In [1]: import numpy as np

In [2]: from numpy import linalg as LA

In [3]: np.set_printoptions(precision=3, suppress=True, linewidth=120)

In [4]: feats = np.load("test15.npy")

In [5]: feats
Out[5]: 
array([[9, 4, 2, 8, 6, 3, 3],
       [4, 9, 4, 2, 8, 6, 3],
       [2, 4, 9, 4, 2, 8, 6],
       [8, 2, 4, 9, 4, 2, 8],
       [6, 8, 2, 4, 9, 4, 2],
       [3, 6, 8, 2, 4, 9, 4],
       [3, 3, 6, 8, 2, 4, 9]])

In [6]: w, vecs = LA.eigh(feats)

In [7]: x = np.array([0, 1, 2, 2, 2, 0, 0])

In [8]: LA.eigvalsh(feats[1:, 1:])
Out[8]: array([-0.537,  0.305,  1.472,  9.071, 12.232, 31.457])

In [9]: x @ feats @ x
Out[9]: np.int64(253)

In [10]: x = np.array([1, -3, -1, 1, 3, -2, 3])

In [11]: rhs = feats @ x

In [12]: rhs
Out[12]: array([ 24,  -4,  -7,  39,   9, -15,  21])

In [13]: np.round(LA.solve(feats.T, feats[6]), 3) + 0
Out[13]: array([0., 0., 0., 0., 0., 0., 1.])

In [14]: print(np.round(LA.solve(feats, feats[:, 3]), 3) + 0)
[0. 0. 0. 1. 0. 0. 0.]

In [15]: print(LA.solve(feats, rhs + feats[:, 0]))
[ 2. -3. -1.  1.  3. -2.  3.]

In [16]: print(LA.solve(feats, -2 * rhs))
[-2.  6.  2. -2. -6.  4. -6.]

In [17]: feats @ feats
Out[17]: 
array([[219, 171, 138, 214, 194, 146, 166],
       [171, 226, 170, 152, 214, 200, 146],
       [138, 170, 221, 168, 140, 214, 194],
       [214, 152, 168, 249, 168, 152, 214],
       [194, 214, 140, 168, 221, 170, 138],
       [146, 200, 214, 152, 170, 226, 171],
       [166, 146, 194, 214, 138, 171, 219]])

In [18]: (feats + feats.T) / 2
Out[18]: 
array([[9., 4., 2., 8., 6., 3., 3.],
       [4., 9., 4., 2., 8., 6., 3.],
       [2., 4., 9., 4., 2., 8., 6.],
       [8., 2., 4., 9., 4., 2., 8.],
       [6., 8., 2., 4., 9., 4., 2.],
       [3., 6., 8., 2., 4., 9., 4.],
       [3., 3., 6., 8., 2., 4., 9.]])

In [19]: feats.inv()
Traceback (most recent call last):
  Cell In[19], line 1
    feats.inv()
AttributeError: 'numpy.ndarray' object has no attribute 'inv'


In [20]: round(LA.det(feats), 3)
Out[20]: np.float64(-2401.0)

In [21]: np.allclose(feats @ feats.T, feats.T @ feats)
Out[21]: True

In [22]: np.allclose(feats, feats.T)
Out[22]: True

In [23]: LA.determinant(feats)
Traceback (most recent call last):
  Cell In[23], line 1
    LA.determinant(feats)
AttributeError: module 'numpy.linalg' has no attribute 'determinant'


In [24]: np.round(np.abs(LA.eigvals(feats)).max(), 3)
Out[24]: np.float64(35.586)

In [25]: M2 = np.array([[-3, -3, 2],
    ...:     [3, -1, 0],
    ...:     [-2, 3, 0],
    ...:     [-3, 0, -1],
    ...:     [-2, 1, 2],
    ...:     [2, 0, -3],
    ...:     [2, -2, -3]])

In [26]: print(LA.matrix_rank(np.vstack([feats, M2.T])))
7

In [27]: print(np.einsum("ik,kj->ji", feats, M2))
[[-43   3   0 -41 -16   5 -14]
 [-25  -7   7 -26 -15   5 -10]
 [  4  -5 -38 -15   8 -27 -37]]

In [28]: np.einsum("ij->j", feats)
Out[28]: array([35, 36, 35, 37, 35, 36, 35])

In [29]: def softmax(z):
    ...:     e = np.exp(z - z.max(axis=-1, keepdims=True))
    ...:     return e / e.sum(axis=-1, keepdims=True)
    ...: 

In [30]: softmax(feats[3])
Out[30]: array([0.21 , 0.001, 0.004, 0.571, 0.004, 0.001, 0.21 ])

In [31]: np.round(softmax(10 * feats[3]), 3) + 0
Out[31]: array([0., 0., 0., 1., 0., 0., 0.])

In [32]: softmax(feats[3] + 3)
Out[32]: array([0.21 , 0.001, 0.004, 0.571, 0.004, 0.001, 0.21 ])

In [33]: S = feats @ feats.T / np.sqrt(7)

In [34]: np.round(softmax(S), 3) + 0
Out[34]: 
array([[0.869, 0.   , 0.   , 0.131, 0.   , 0.   , 0.   ],
       [0.   , 0.989, 0.   , 0.   , 0.011, 0.   , 0.   ],
       [0.   , 0.   , 0.934, 0.   , 0.   , 0.066, 0.   ],
       [0.   , 0.   , 0.   , 1.   , 0.   , 0.   , 0.   ],
       [0.   , 0.066, 0.   , 0.   , 0.934, 0.   , 0.   ],
       [0.   , 0.   , 0.011, 0.   , 0.   , 0.989, 0.   ],
       [0.   , 0.   , 0.   , 0.131, 0.   , 0.   , 0.869]])

In [35]: softmax(S).round(6).argmax(axis=1)
Out[35]: array([0, 1, 2, 3, 4, 5, 6])

In [36]: A = np.load("arr.npy")

In [37]: A
Out[37]: 
array([[-3,  1,  0,  3,  0,  2,  3, -3, -1,  3],
       [ 1, -3,  1,  0,  3,  0,  2,  3, -3, -1],
       [ 0,  1, -3,  1,  0,  3,  0,  2,  3, -3],
       [ 3,  0,  1, -3,  1,  0,  3,  0,  2,  3],
       [ 0,  3,  0,  1, -3,  1,  0,  3,  0,  2],
       [ 2,  0,  3,  0,  1, -3,  1,  0,  3,  0],
       [ 3,  2,  0,  3,  0,  1, -3,  1,  0,  3],
       [-3,  3,  2,  0,  3,  0,  1, -3,  1,  0],
       [-1, -3,  3,  2,  0,  3,  0,  1, -3,  1],
       [ 3, -1, -3,  3,  2,  0,  3,  0,  1, -3]])

In [38]: M2 = np.array([[1, 1, 1],
    ...:     [0, 0, 0],
    ...:     [0, 0, 0],
    ...:     [0, 0, 2],
    ...:     [0, 1, 0],
    ...:     [2, 2, 2],
    ...:     [1, 2, 2],
    ...:     [2, 0, 0],
    ...:     [1, 1, 1],
    ...:     [1, 1, 0]])

In [39]: LA.matrix_rank(A @ M2)
Out[39]: np.int64(3)

In [40]: print(np.einsum("ij->j", A))
[ 5  3  4 10  7  7 10  4  3  5]

In [41]: print(M2.T @ A.T)
[[ 0  5 10 11 10  0  7 -7  5  4]
 [ 9  4  6 15  1  2  2  3  3  9]
 [12  2 11  5  4  1  5  0  6 16]]

In [42]: LA.matrix_rank(np.vstack([A, M2.T]))
Out[42]: np.int64(10)

In [43]: np.einsum("ik,kj->ji", A, M2)
Out[43]: 
array([[ 0,  5, 10, 11, 10,  0,  7, -7,  5,  4],
       [ 9,  4,  6, 15,  1,  2,  2,  3,  3,  9],
       [12,  2, 11,  5,  4,  1,  5,  0,  6, 16]])

In [44]: np.einsum("ij,ij->i", A, A)
Out[44]: array([51, 43, 42, 42, 33, 33, 42, 42, 43, 51])

In [45]: A @ M2
Out[45]: 
array([[ 0,  9, 12],
       [ 5,  4,  2],
       [10,  6, 11],
       [11, 15,  5],
       [10,  1,  4],
       [ 0,  2,  1],
       [ 7,  2,  5],
       [-7,  3,  0],
       [ 5,  3,  6],
       [ 4,  9, 16]])

In [46]: J = np.load("case3.npy")

In [47]: J
Out[47]: 
array([[3., 1., 1.],
       [1., 3., 1.],
       [1., 1., 3.]])

In [48]: w, vecs = LA.eigh(J)

In [49]: print(LA.eigvalsh(J + -3 * np.eye(3)))
[-1. -1.  2.]

In [50]: np.round(w.sum(), 3), np.trace(J)
Out[50]: (np.float64(9.0), np.float64(9.0))

In [51]: print(LA.eigvalsh(J @ J))
[ 4.  4. 25.]

In [52]: np.abs(vecs[:, -1]).round(6).argmax()
Out[52]: np.int64(0)

In [53]: print(np.unique(w.round(6) + 0, return_counts=True)[1])
[2 1]

In [54]: np.round(vecs.T @ J @ vecs, 3) + 0
Out[54]: 
array([[2., 0., 0.],
       [0., 2., 0.],
       [0., 0., 5.]])

In [55]: w
Out[55]: array([2., 2., 5.])

In [56]: (w > 1e-8).sum(), (w < -1e-8).sum()
Out[56]: (np.int64(3), np.int64(0))

In [57]: w, vecs = LA.eigh(J)

In [58]: x = np.array([-1, -1, 1])

In [59]: vecs * np.sqrt(w) @ vecs.T
Out[59]: 
array([[1.688, 0.274, 0.274],
       [0.274, 1.688, 0.274],
       [0.274, 0.274, 1.688]])

In [60]: LA.eigvalsh(J[1:, 1:])
Out[60]: array([2., 4.])
